In [1]: import numpy as np

In [2]: from numpy import linalg as LA

In [3]: np.set_printoptions(precision=2, suppress=True, linewidth=140, floatmode="fixed")

In [4]: f = np.array([-1, 2, -1, 2])

In [5]: E = 3 * np.eye(4) + np.outer(f, f)

In [6]: E
Out[6]: 
array([[ 4.00, -2.00,  1.00, -2.00],
       [-2.00,  7.00, -2.00,  4.00],
       [ 1.00, -2.00,  4.00, -2.00],
       [-2.00,  4.00, -2.00,  7.00]])

In [7]: f = np.array([1, 0, 2])

In [8]: np.array([np.convolve(row, f, "same") for row in E])
Out[8]: 
array([[-2.00,  9.00, -6.00,  2.00],
       [ 7.00, -6.00, 18.00, -4.00],
       [-2.00,  6.00, -6.00,  8.00],
       [ 4.00, -6.00, 15.00, -4.00]])

In [9]: np.cross(E[1, :3], E[3, :3])
Out[9]: array([-6.00,  0.00,  6.00])

In [10]: np.correlate(E[1], E[3], "full")
Out[10]: array([-14.00,  53.00, -36.00,  64.00, -30.00,  20.00,  -8.00])

In [11]: np.convolve(E[1], f)
Out[11]: array([-2.00,  7.00, -6.00, 18.00, -4.00,  8.00])

In [12]: w, V = LA.eigh(E)

In [13]: x = np.array([1, 2, 1, 2])

In [14]: LA.eigvalsh(E[1:, 1:])
Out[14]: array([ 3.00,  3.00, 12.00])

In [15]: np.abs(E).sum(axis=1).max(), np.abs(w).max()
Out[15]: (np.float64(15.0), np.float64(13.0))

In [16]: x @ E @ x
Out[16]: np.float64(66.0)

In [17]: V * np.sqrt(w) @ V.T
Out[17]: 
array([[ 1.92, -0.37,  0.19, -0.37],
       [-0.37,  2.48, -0.37,  0.75],
       [ 0.19, -0.37,  1.92, -0.37],
       [-0.37,  0.75, -0.37,  2.48]])

In [18]: q = E.astype(float).copy()

In [19]: for j in range(4):
    ...:     q[:, j] -= q[:, :j] @ (q[:, :j].T @ q[:, j])
    ...:     q[:, j] /= LA.norm(q[:, j])
    ...: 

In [20]: np.round(q.T @ E, 2) + 0
Out[20]: 
array([[ 5.00, -6.40,  3.20, -6.40],
       [ 0.00,  5.66, -2.04,  4.07],
       [ 0.00,  0.00,  3.26, -0.99],
       [ 0.00,  0.00,  0.00,  3.81]])
